>>> import numpy as np
>>> np.set_printoptions(precision=3, suppress=True, linewidth=120, floatmode="fixed")
>>> A2 = np.array([[1, 2, 3, 2], [1, -3, 3, -2], [-1, 0, 3, -3], [-1, 0, -3, 1]])
>>> A = np.tril(A2)
>>> A
array([[ 1,  0,  0,  0],
       [ 1, -3,  0,  0],
       [-1,  0,  3,  0],
       [-1,  0, -3,  1]])
>>> np.linalg.norm(A, axis=1).argmax()
np.int64(3)
>>> print(np.round(np.linalg.norm(A, 1), 3), round(np.linalg.norm(A, np.inf), 3))
6.0 5.0
>>> np.linalg.norm(A, axis=1)
array([1.000, 3.162, 3.162, 3.317])
>>> round(np.linalg.norm(A) ** 2 / np.linalg.norm(A, 2) ** 2, 3)
np.float64(1.728)
>>> print([int(np.linalg.matrix_rank(np.linalg.matrix_power(A, p))) for p in range(1, 5)])
[4, 4, 4, 4]
>>> np.prod(np.diag(A)), round(np.linalg.det(A), 3)
(np.int64(-9), np.float64(-9.0))
>>> np.sort(np.linalg.eigvals(A))
array([-3.000,  1.000,  1.000,  3.000])
>>> rng = np.random.default_rng(668)
>>> idx = rng.permutation(4)
>>> idx
array([3, 2, 0, 1])
>>> A2 = A[idx][:, idx]
>>> round(np.linalg.det(A2), 3), round(float(np.linalg.det(A[idx])), 3)
(np.float64(-9.0), 9.0)
>>> A2
array([[ 1, -3, -1,  0],
       [ 0,  3, -1,  0],
       [ 0,  0,  1,  0],
       [ 0,  0,  1, -3]])
>>> A2 = np.linalg.inv(A)
>>> np.round(np.linalg.cond(A), 3)
np.float64(11.345)
>>> round(np.linalg.det(A) * np.linalg.det(A2), 3)
np.float64(1.0)
>>> round(float(np.linalg.slogdet(A)[0]), 3)
-1.0
>>> np.linalg.det(A) * A2
array([[ -9.000,  -0.000,  -0.000,  -0.000],
       [ -3.000,   3.000,   0.000,   0.000],
       [ -3.000,  -0.000,  -3.000,  -0.000],
       [-18.000,  -0.000,  -9.000,  -9.000]])
>>> A2 = np.array([[0, 3, -2], [3, 2, 1], [3, 0, -3]])
>>> m1 = np.tril(A2)
>>> m1
array([[ 0,  0,  0],
       [ 3,  2,  0],
       [ 3,  0, -3]])
>>> np.prod(np.diag(m1)), round(float(np.linalg.det(m1)), 3)
(np.int64(0), 0.0)
>>> np.linalg.matrix_power(m1 - np.diag(np.diag(m1)), 3)
array([[0, 0, 0],
       [0, 0, 0],
       [0, 0, 0]])
